$ python -q
>>> import numpy as np
>>> np.set_printoptions(suppress=True, linewidth=100)
>>> tidy = lambda a: np.round(a, 4) + 0
>>> out = np.array([[4, 2, 3, 4, 0, 4],
...     [2, 2, 0, 2, 1, 2],
...     [5, 3, 5, 2, 0, 5],
...     [2, 0, 2, 0, 3, 2]])
>>> F = np.block([[np.zeros((4, 4)), out], [out.T, np.zeros((6, 6))]])
>>> F
array([[0., 0., 0., 0., 4., 2., 3., 4., 0., 4.],
       [0., 0., 0., 0., 2., 2., 0., 2., 1., 2.],
       [0., 0., 0., 0., 5., 3., 5., 2., 0., 5.],
       [0., 0., 0., 0., 2., 0., 2., 0., 3., 2.],
       [4., 2., 5., 2., 0., 0., 0., 0., 0., 0.],
       [2., 2., 3., 0., 0., 0., 0., 0., 0., 0.],
       [3., 0., 5., 2., 0., 0., 0., 0., 0., 0.],
       [4., 2., 2., 0., 0., 0., 0., 0., 0., 0.],
       [0., 1., 0., 3., 0., 0., 0., 0., 0., 0.],
       [4., 2., 5., 2., 0., 0., 0., 0., 0., 0.]])
>>> np.linalg.lstsq(F[:-1].T, F[-1])[2]
np.int32(8)
>>> np.abs(np.diag(np.linalg.qr(F)[1])) > 1e-9
array([ True,  True,  True,  True,  True,  True,  True,  True, False, False])
>>> tidy(np.trace(np.linalg.pinv(F) @ F))
np.float64(8.0)
>>> np.allclose(F[:-1].T @ np.linalg.lstsq(F[:-1].T, F[-1])[0], F[-1])
True
>>> evals, V = np.linalg.eigh(F)
>>> np.abs(V[:, -1]).round(6).argmax()
np.int64(2)
>>> tidy(np.linalg.eigvalsh(F @ F))
array([  0.    ,   0.    ,   1.7638,   1.7638,   6.6944,   6.6944,  11.4619,  11.4619, 167.0799,
       167.0799])
>>> tidy(np.linalg.eigvalsh(F + -1 * np.eye(10)))
array([-13.9259,  -4.3855,  -3.5874,  -2.3281,  -1.    ,  -1.    ,   0.3281,   1.5874,   2.3855,
        11.9259])
>>> (evals > 1e-8).sum(), (evals < -1e-8).sum()
(np.int64(4), np.int64(4))
>>> tidy(V.T @ F @ V)
array([[-12.9259,   0.    ,   0.    ,   0.    ,   0.    ,   0.    ,   0.    ,   0.    ,   0.    ,
          0.    ],
       [  0.    ,  -3.3855,   0.    ,   0.    ,   0.    ,   0.    ,   0.    ,   0.    ,   0.    ,
          0.    ],
       [  0.    ,   0.    ,  -2.5874,   0.    ,   0.    ,   0.    ,   0.    ,   0.    ,   0.    ,
          0.    ],
       [  0.    ,   0.    ,   0.    ,  -1.3281,   0.    ,   0.    ,   0.    ,   0.    ,   0.    ,
          0.    ],
       [  0.    ,   0.    ,   0.    ,   0.    ,   0.    ,   0.    ,   0.    ,   0.    ,   0.    ,
          0.    ],
       [  0.    ,   0.    ,   0.    ,   0.    ,   0.    ,   0.    ,   0.    ,   0.    ,   0.    ,
          0.    ],
       [  0.    ,   0.    ,   0.    ,   0.    ,   0.    ,   0.    ,   1.3281,   0.    ,   0.    ,
          0.    ],
       [  0.    ,   0.    ,   0.    ,   0.    ,   0.    ,   0.    ,   0.    ,   2.5874,   0.    ,
          0.    ],
       [  0.    ,   0.    ,   0.    ,   0.    ,   0.    ,   0.    ,   0.    ,   0.    ,   3.3855,
          0.    ],
       [  0.    ,   0.    ,   0.    ,   0.    ,   0.    ,   0.    ,   0.    ,   0.    ,   0.    ,
         12.9259]])
